% ipython --no-banner

In [1]: import numpy as np

In [2]: np.set_printoptions(precision=3, suppress=True, linewidth=140)

In [3]: mat = np.loadtxt("arr.csv", delimiter=",")

In [4]: mat
Out[4]: 
array([[1.925, 2.079, 1.954],
       [2.433, 1.696, 1.646],
       [1.407, 1.73 , 2.073],
       [2.495, 1.998, 1.457],
       [2.106, 2.002, 1.753],
       [1.574, 2.375, 2.023],
       [1.969, 1.633, 2.383],
       [1.951, 1.816, 1.629],
       [2.278, 2.343, 1.714],
       [2.061, 2.272, 1.966],
       [1.686, 2.264, 1.829],
       [3.42 , 3.318, 1.393],
       [3.182, 2.626, 0.577],
       [3.067, 3.307, 1.394],
       [2.977, 2.727, 0.854],
       [2.731, 3.079, 0.979],
       [3.546, 2.697, 1.097],
       [3.283, 2.409, 1.257],
       [2.822, 3.297, 1.009],
       [3.023, 2.839, 1.571],
       [3.513, 3.432, 0.888],
       [3.304, 2.674, 1.145]])

In [5]: C2 = np.cov(mat, rowvar=False)

In [6]: C2
Out[6]: 
array([[ 0.455,  0.278, -0.255],
       [ 0.278,  0.319, -0.181],
       [-0.255, -0.181,  0.218]])

In [7]: C2.shape
Out[7]: (3, 3)

In [8]: np.corrcoef(mat.T)
Out[8]: 
array([[ 1.   ,  0.729, -0.81 ],
       [ 0.729,  1.   , -0.684],
       [-0.81 , -0.684,  1.   ]])

In [9]: np.polyfit(mat[:, 0], mat[:, 1], 1)
Out[9]: array([0.61 , 0.908])

In [10]: np.argwhere(np.triu(np.abs(np.corrcoef(mat.T)) > 0.8, 1))
Out[10]: array([[0, 2]])

In [11]: basis = mat[[6, 19]].astype(float)

In [12]: for _ in range(7):
    ...:     lab = np.linalg.norm(mat[:, None] - basis, axis=-1).argmin(axis=1)
    ...:     basis = np.array([mat[lab == j].mean(axis=0) for j in range(2)])
    ...: 

In [13]: lab
Out[13]: array([0, 0, 0, 0, 0, 0, 0, 0, 0, 0, 0, 1, 1, 1, 1, 1, 1, 1, 1, 1, 1, 1])

In [14]: basis[1] - basis[0]
Out[14]: array([ 1.18 ,  0.927, -0.751])

In [15]: np.bincount(lab)
Out[15]: array([11, 11])

In [16]: basis
Out[16]: 
array([[1.99 , 2.019, 1.857],
       [3.17 , 2.946, 1.106]])

In [17]: E = np.loadtxt("mat.csv", delimiter=",")

In [18]: E
Out[18]: 
array([[ 1.   ,  0.   ,  0.   ,  0.   ,  0.   ],
       [ 0.   ,  0.866,  0.   ,  0.   ,  0.5  ],
       [ 0.   ,  0.   ,  1.   ,  0.   ,  0.   ],
       [ 0.   ,  0.   ,  0.   ,  1.   ,  0.   ],
       [ 0.   , -0.5  ,  0.   ,  0.   ,  0.866]])

In [19]: # orthonormal columns

In [20]: x = np.array([0, 2, 1, 2, 3])

In [21]: rhs = E @ x

In [22]: rhs
Out[22]: array([0.   , 3.232, 1.   , 2.   , 1.598])

In [23]: np.round(np.linalg.solve(E.T, E[1]), 3) + 0
Out[23]: array([0., 1., 0., 0., 0.])

In [24]: np.linalg.solve(E, rhs)
Out[24]: array([0., 2., 1., 2., 3.])

In [25]: np.round(np.linalg.solve(E, E[:, 1]), 3) + 0
Out[25]: array([0., 1., 0., 0., 0.])

In [26]: np.linalg.solve(E, 5 * rhs)
Out[26]: array([ 0., 10.,  5., 10., 15.])

In [27]: q = E.astype(float).copy()

In [28]: for j in range(5):
    ...:     q[:, j] -= q[:, :j] @ (q[:, :j].T @ q[:, j])
    ...:     q[:, j] /= np.linalg.norm(q[:, j])
    ...: 

In [29]: q
Out[29]: 
array([[ 1.   ,  0.   ,  0.   ,  0.   ,  0.   ],
       [ 0.   ,  0.866,  0.   ,  0.   ,  0.5  ],
       [ 0.   ,  0.   ,  1.   ,  0.   ,  0.   ],
       [ 0.   ,  0.   ,  0.   ,  1.   ,  0.   ],
       [ 0.   , -0.5  ,  0.   ,  0.   ,  0.866]])

In [30]: arr = np.load("sample10.npy")

In [31]: arr
Out[31]: 
array([[ 0,  0, -2, -1],
       [ 0,  0, -2,  1],
       [ 0,  0,  0, -3],
       [ 0,  0,  0,  0]])

In [32]: C2 = arr.T @ arr

In [33]: np.trace(C2), (arr ** 2).sum()
Out[33]: (np.int64(19), np.int64(19))

In [34]: np.round(np.linalg.svd(arr, compute_uv=False) ** 2, 3) + 0
Out[34]: array([11.,  8.,  0.,  0.])

In [35]: np.allclose(C2, C2.T)
Out[35]: True

In [36]: C2
Out[36]: 
array([[ 0,  0,  0,  0],
       [ 0,  0,  0,  0],
       [ 0,  0,  8,  0],
       [ 0,  0,  0, 11]])

In [37]: Uu, sv, VT = np.linalg.svd(C2)

In [38]: np.argmax(sv[:-1] / (sv[1:] + 1e-6)) + 1
Out[38]: np.int64(2)

In [39]: other = Uu[:, :2] @ np.diag(sv[:2]) @ VT[:2]

In [40]: np.linalg.matrix_rank(other)
Out[40]: np.int64(2)

In [41]: other
Out[41]: 
array([[ 0.,  0.,  0.,  0.],
       [ 0.,  0.,  0.,  0.],
       [ 0.,  0.,  8.,  0.],
       [ 0.,  0.,  0., 11.]])

In [42]: np.allclose(arr[:-1].T @ np.linalg.lstsq(arr[:-1].T, arr[-1])[0], arr[-1])
Out[42]: True

In [43]: np.linalg.inv(arr)
LinAlgError: Singular matrix


In [44]: np.linalg.lstsq(arr[:-1].T, arr[-1])[2]
Out[44]: np.int32(2)

In [45]: np.abs(np.diag(np.linalg.qr(arr)[1])) > 1e-9
Out[45]: array([False, False, False, False])

In [46]: np.unique(arr.round(6), axis=0).shape
Out[46]: (4, 4)

In [47]: F = np.loadtxt("layer0.csv", delimiter=",")

In [48]: F
Out[48]: 
array([[ 0., -2.,  0.,  2.],
       [ 0.,  0.,  0.,  2.],
       [ 0.,  0.,  0.,  2.],
       [ 0.,  0.,  0.,  0.]])

In [49]: np.round(np.linalg.norm(F) ** 2 / np.linalg.norm(F, 2) ** 2, 3)
Out[49]: np.float64(1.172)

In [50]: round(np.linalg.norm(F, "nuc"), 3)
Out[50]: np.float64(5.226)

In [51]: round(float(np.linalg.norm(F, 1)), 3), np.round(np.linalg.norm(F, np.inf), 3)
Out[51]: (6.0, np.float64(4.0))

In [52]: np.linalg.norm(F, axis=0)
Out[52]: array([0.   , 2.   , 0.   , 3.464])

In [53]: np.round(np.linalg.norm(F, 2), 3)
Out[53]: np.float64(3.696)

In [54]: hat = np.triu(np.array([[3, 0, 0, -3], [3, -3, -3, -1], [-2, 0, 3, 2], [0, -1, -2, 3]]), 1) + np.eye(4)

In [55]: other = hat @ F @ np.linalg.inv(hat)

In [56]: np.trace(other), np.trace(F)
Out[56]: (np.float64(0.0), np.float64(0.0))

In [57]: np.linalg.matrix_rank(other)
Out[57]: np.int64(2)

In [58]: np.argsort(-np.linalg.norm(F, axis=0).round(6), kind="stable")[:3]
Out[58]: array([3, 1, 0])

In [59]: np.linalg.matrix_rank(F, rtol=0.1)
Out[59]: np.int64(2)

In [60]: Uu, sv, VT = np.linalg.svd(F)

In [61]: sv
Out[61]: array([3.696, 1.531, 0.   , 0.   ])

In [62]: np.argmax(sv[:-1] / (sv[1:] + 1e-6)) + 1
Out[62]: np.int64(2)

In [63]: other = Uu[:, :2] @ np.diag(sv[:2]) @ VT[:2]

In [64]: round(float(np.linalg.norm(F - other) / np.linalg.norm(F)), 3)
Out[64]: 0.0

In [65]: np.round(np.abs(F - other).max(), 3)
Out[65]: np.float64(0.0)

In [66]: round(float(np.linalg.norm(F - other, 2)), 3), sv[2]
Out[66]: (0.0, np.float64(0.0))

In [67]: other = np.array([[1, 1], [0, 1]])

In [68]: feats = np.tril(other)

In [69]: feats
Out[69]: 
array([[1, 0],
       [0, 1]])

In [70]: # triangular, det is the product of the diagonal

In [71]: ev, V = np.linalg.eigh(feats)

In [72]: x = np.array([-2, 0])

In [73]: np.linalg.eigvalsh(feats[1:, 1:])
Out[73]: array([1.])

In [74]: x @ feats @ x / (x @ x), ev[0], ev[-1]
Out[74]: (np.float64(1.0), np.float64(1.0), np.float64(1.0))

In [75]: np.abs(feats).sum(axis=1).max(), np.abs(ev).max()
Out[75]: (np.int64(1), np.float64(1.0))

In [76]: V * np.abs(ev) @ V.T
Out[76]: 
array([[1., 0.],
       [0., 1.]])

In [77]: x = np.array([1, 3])

In [78]: rhs = feats @ x

In [79]: rhs
Out[79]: array([1, 3])

In [80]: np.linalg.solve(feats, rhs + feats[:, 0])
Out[80]: array([2., 3.])

In [81]: np.linalg.solve(feats.T, feats[0])
Out[81]: array([1., 0.])

In [82]: np.linalg.solve(feats, rhs)
Out[82]: array([1., 3.])

In [83]: np.sort(np.abs(np.linalg.eigvals(feats)))[::-1]
Out[83]: array([1., 1.])

In [84]: p = np.eye(2)[1]

In [85]: for _ in range(4):
    ...:     p = p @ feats
    ...:     print(p.round(3))
    ...: 
[0. 1.]
[0. 1.]
[0. 1.]
[0. 1.]

In [86]: W0 = np.loadtxt("a.csv", delimiter=",")

In [87]: W0
Out[87]: 
array([[-0.3,  1.9, -1.2,  1.4,  6.5],
       [ 0.5, -1.8,  2.3, -0.6, -3. ],
       [-1.8, -0.2,  0.6, -2.3,  2.5],
       [ 1.1, -1.3, -1.7,  0.1, -3.5],
       [-0.2, -1.2,  0.6, -1.2, -6.5],
       [-1.3,  2.1, -0.5,  0.9, 10. ]])

In [88]: # column 4 is much longer than the rest

In [89]: x = np.array([0, 5, 2, -5, 9])

In [90]: rhs = W0 @ x

In [91]: coef, lr = np.zeros(5), 1 / np.linalg.norm(W0, 2) ** 2

In [92]: for i in range(250):
    ...:     coef -= lr * W0.T @ (W0 @ coef - rhs)
    ...:     if i % 50 == 0: print(i, round(np.linalg.norm(W0 @ coef - rhs), 3))
    ...: 
0 16.628
50 2.211
100 1.764
150 1.581
200 1.484

In [93]: np.round(np.linalg.cond(W0), 3)
Out[93]: np.float64(53.778)

In [94]: round(np.linalg.norm(W0) ** 2 / np.linalg.norm(W0, 2) ** 2, 3)
Out[94]: np.float64(1.099)

In [95]: W0[3] @ W0[2]
Out[95]: np.float64(-11.72)

In [96]: round(np.linalg.norm(W0[3], 1), 3), np.round(np.linalg.norm(W0[3], np.inf), 3)
Out[96]: (np.float64(7.7), np.float64(3.5))

In [97]: np.linalg.norm(W0, axis=0)
Out[97]: array([ 2.553,  3.799,  3.254,  3.142, 14.56 ])

In [98]: rng = np.random.default_rng(56066)

In [99]: other = W0 + rng.integers(-2, 3, (6, 4)) @ rng.integers(-2, 3, (4, 5))

In [100]: other
Out[100]: 
array([[-2.3, -8.1,  2.8,  0.4,  6.5],
       [-8.5, -3.8,  6.3,  5.4,  1. ],
       [-4.8, -6.2,  3.6, -2.3,  3.5],
       [ 3.1, -1.3, -3.7, -1.9, -7.5],
       [-2.2, -1.2,  5.6,  6.8,  2.5],
       [ 0.7, -3.9,  3.5,  1.9, 14. ]])

In [101]: np.abs(other - W0).sum(axis=1)
Out[101]: array([17., 25., 13., 10., 24., 17.])

In [102]: np.round(np.linalg.svd(other - W0, compute_uv=False), 3) + 0
Out[102]: array([19.382, 12.857,  7.803,  1.466,  0.   ])

In [103]: np.linalg.matrix_rank(other - W0, tol=1e-8)
Out[103]: np.int64(4)

In [104]: data, _ = np.linalg.qr(np.array([[0.9, -0.8, -0.7], [1.0, -0.6, 0.1], [1.0, -2.1, 0.8]]))

In [105]: data
Out[105]: 
array([[-0.537, -0.264, -0.801],
       [-0.597, -0.552,  0.582],
       [-0.597,  0.79 ,  0.139]])

In [106]: f, r1 = data[2], data[0]

In [107]: round(f @ r1, 3)
Out[107]: np.float64(-0.0)

In [108]: p = (f @ r1) / (f @ f) * f

In [109]: np.outer(f, r1)
Out[109]: 
array([[ 0.32 ,  0.158,  0.478],
       [-0.424, -0.209, -0.633],
       [-0.075, -0.037, -0.111]])

In [110]: np.round(np.linalg.norm(f + r1) ** 2 + np.linalg.norm(f - r1) ** 2, 3)
Out[110]: np.float64(4.0)

In [111]: x = np.array([-2, 2, -2])

In [112]: rhs = data @ x

In [113]: rhs
Out[113]: array([ 2.147, -1.076,  2.496])

In [114]: np.linalg.solve(data, rhs + data[:, 1])
Out[114]: array([-2.,  3., -2.])

In [115]: np.round(np.linalg.solve(data.T, data[1]), 3) + 0
Out[115]: array([0., 1., 0.])

In [116]: np.sort(np.abs(np.linalg.eigvals(arr)))
Out[116]: array([0., 0., 0., 0.])

In [117]: (arr - arr.T) / 2
Out[117]: 
array([[ 0. ,  0. , -1. , -0.5],
       [ 0. ,  0. , -1. ,  0.5],
       [ 1. ,  1. ,  0. , -1.5],
       [ 0.5, -0.5,  1.5,  0. ]])

In [118]: (arr + arr.T) / 2
Out[118]: 
array([[ 0. ,  0. , -1. , -0.5],
       [ 0. ,  0. , -1. ,  0.5],
       [-1. , -1. ,  0. , -1.5],
       [-0.5,  0.5, -1.5,  0. ]])

In [119]: arr.inv()
AttributeError: 'numpy.ndarray' object has no attribute 'inv'


In [120]: np.allclose(arr, arr.T)
Out[120]: False
